In [1]: import numpy as np

In [2]: import numpy.linalg as la

In [3]: np.set_printoptions(precision=3, suppress=True, linewidth=160)

In [4]: f = np.array([-7, 6, -8])

In [5]: F = f[np.abs(np.subtract.outer(np.arange(3), np.arange(3)))]

In [6]: F
Out[6]: 
array([[-7,  6, -8],
       [ 6, -7,  6],
       [-8,  6, -7]])

In [7]: # symmetric, so the eigenvalues are real

In [8]: rng = np.random.default_rng(4786)

In [9]: B = F + rng.integers(-2, 3, (3, 1)) @ rng.integers(-2, 3, (1, 3))

In [10]: B
Out[10]: 
array([[ -5,   8, -10],
       [  2, -11,  10],
       [ -6,   8,  -9]])

In [11]: B - F
Out[11]: 
array([[ 2,  2, -2],
       [-4, -4,  4],
       [ 2,  2, -2]])

In [12]: la.matrix_rank(B - F, tol=1e-8)
Out[12]: np.int64(1)

In [13]: x = np.array([2, -1, -1])

In [14]: target = B @ x

In [15]: target
Out[15]: array([ -8,   5, -11])

In [16]: np.round(la.solve(B, target + B[:, 1]), 3) + 0
Out[16]: array([ 2.,  0., -1.])

In [17]: la.solve(B, target)
Out[17]: array([ 2., -1., -1.])

In [18]: np.round(la.solve(B.T, B[0]), 3) + 0
Out[18]: array([1., 0., 0.])

In [19]: O, V = la.qr(F[:, :1])[0], la.qr(F[:, 1:])[0]

In [20]: sig = la.svd(O.T @ V, compute_uv=False)

In [21]: (sig > 0.9).sum()
Out[21]: np.int64(1)

In [22]: Uu, sig, Vh = la.svd(F)

In [23]: sig
Out[23]: array([20.381,  1.619,  1.   ])

In [24]: B = Uu[:, :1] @ np.diag(sig[:1]) @ Vh[:1]

In [25]: round(float(la.norm(F - B, 2)), 3), round(float(sig[1]), 3)
Out[25]: (1.619, 1.619)

In [26]: m1 = np.load("case3.npy")

In [27]: m1
Out[27]: 
array([[ 17,  16,   8,   5,   2,  17,   5,  14,  21,  15],
       [ 28,  22,  20,  12,   2,  26,  10,  22,  28,  28],
       [ -1,   1, -13,  -9,  -2, -11,  -6, -13,   1,  -2],
       [  6,   4,  -7,  -6,  -3,  -9,  -4, -12,   4,   7],
       [ 11,   9,   0,  -1,  -1,   2,   0,  -1,  11,  11],
       [  8,   7, -10,  -8,  -3,  -9,  -5, -13,   8,   8],
       [-26, -12, -15,  -6,   5,  -1,  -4,   4, -12, -33]])

In [28]: # rank 3

In [29]: la.matrix_rank(m1, rtol=0.1)
Out[29]: np.int64(3)

In [30]: Uu, sig, Vh = la.svd(m1)

In [31]: V = Vh[:(sig > 1e-8).sum()]

In [32]: x = m1[0] + 3 * m1[4] + rng.integers(2) * np.eye(10)[0]

In [33]: x
Out[33]: array([50., 43.,  8.,  2., -1., 23.,  5., 11., 54., 48.])

In [34]: la.matrix_rank(np.vstack([m1, x]))
Out[34]: np.int64(3)

In [35]: np.allclose(V.T @ V @ x, x)
Out[35]: True

In [36]: np.round(la.norm(x - V.T @ V @ x), 3)
Out[36]: np.float64(0.0)

In [37]: t3 = np.stack([m1, 3 * m1, m1[::-1]])

In [38]: la.norm(t3, axis=(1, 2))
Out[38]: array([104.924, 314.771, 104.924])

In [39]: la.matrix_rank(t3)
Out[39]: array([3, 3, 3])

In [40]: Uu, sig, Vh = la.svd(m1)

In [41]: np.argmax(sig[:-1] / (sig[1:] + 1e-6)) + 1
Out[41]: np.int64(3)

In [42]: B = Uu[:, :3] @ np.diag(sig[:3]) @ Vh[:3]

In [43]: round(float(np.abs(m1 - B).max()), 3)
Out[43]: 0.0

In [44]: round(la.norm(m1 - B, 2), 3), round(float(sig[3]), 3)
Out[44]: (np.float64(0.0), 0.0)

In [45]: B.round(3) + 0
Out[45]: 
array([[ 17.,  16.,   8.,   5.,   2.,  17.,   5.,  14.,  21.,  15.],
       [ 28.,  22.,  20.,  12.,   2.,  26.,  10.,  22.,  28.,  28.],
       [ -1.,   1., -13.,  -9.,  -2., -11.,  -6., -13.,   1.,  -2.],
       [  6.,   4.,  -7.,  -6.,  -3.,  -9.,  -4., -12.,   4.,   7.],
       [ 11.,   9.,   0.,  -1.,  -1.,   2.,   0.,  -1.,  11.,  11.],
       [  8.,   7., -10.,  -8.,  -3.,  -9.,  -5., -13.,   8.,   8.],
       [-26., -12., -15.,  -6.,   5.,  -1.,  -4.,   4., -12., -33.]])

In [46]: la.matrix_rank(B)
Out[46]: np.int64(3)

In [47]: round(float(la.norm(m1 - B) / la.norm(m1)), 3)
Out[47]: 0.0

In [48]: la.matrix_rank(m1, rtol=0.05)
Out[48]: np.int64(3)

In [49]: B = m1 / la.norm(m1, axis=1, keepdims=True)

In [50]: C2 = B @ B.T

In [51]: np.argwhere(np.triu(np.abs(C2) > 0.95, 1))
Out[51]: 
array([[0, 1],
       [3, 5]])

In [52]: la.norm(B, axis=1)
Out[52]: array([1., 1., 1., 1., 1., 1., 1.])

In [53]: E = np.loadtxt("arr.csv", delimiter=",")

In [54]: E
Out[54]: 
array([[ 0.,  0.,  0.,  2., 14., 15., 14.,  0.],
       [ 0., 15.,  0.,  0.,  0.,  0.,  0.,  0.],
       [ 1.,  4.,  3.,  9.,  0.,  0.,  0.,  0.],
       [ 0.,  0.,  0., 10.,  4.,  7., 12.,  0.],
       [ 0.,  0., 15.,  0.,  0., 16.,  0., 19.],
       [ 0.,  0.,  0.,  0., 18.,  9., 12.,  4.],
       [ 0.,  0.,  0.,  3., 12., 13., 13.,  0.],
       [ 5.,  0., 14.,  3.,  0., 16.,  0., 11.],
       [ 0.,  0.,  0.,  0., 12.,  8.,  1., 11.],
       [ 0.,  0.,  6.,  0.,  0., 12.,  0.,  3.],
       [ 3.,  0., 10.,  0.,  0., 10.,  0., 11.],
       [ 3.,  0., 12.,  2.,  0., 18.,  0., 11.]])

In [55]: x = np.array([2, 1, 2, 2, 2, 2, -1, 0])

In [56]: (E @ x).argmax()
Out[56]: np.int64(7)

In [57]: x @ E
---------------------------------------------------------------------------
ValueError                                Traceback (most recent call last)
Cell In[57], line 1
----> 1 x @ E

ValueError: matmul: Input operand 1 has a mismatch in its core dimension 0, with gufunc signature (n?,k),(k,m?)->(n?,m?) (size 12 is different from 8)

In [58]: E @ np.eye(8)[2]
Out[58]: array([ 0.,  0.,  3.,  0., 15.,  0.,  0., 14.,  0.,  6., 10., 12.])

In [59]: la.norm(E @ x) <= la.norm(E, 2) * la.norm(x) + 1e-9
Out[59]: np.True_

In [60]: E @ np.ones(8)
Out[60]: array([45., 15., 17., 33., 50., 43., 41., 49., 32., 21., 34., 46.])

In [61]: np.sign((E @ x).round(6))
Out[61]: array([1., 1., 1., 1., 1., 1., 1., 1., 1., 1., 1., 1.])

In [62]: E @ (2 * x)
Out[62]: array([ 96.,  30.,  60.,  60., 124.,  84.,  86., 152.,  78.,  72.,  92., 140.])
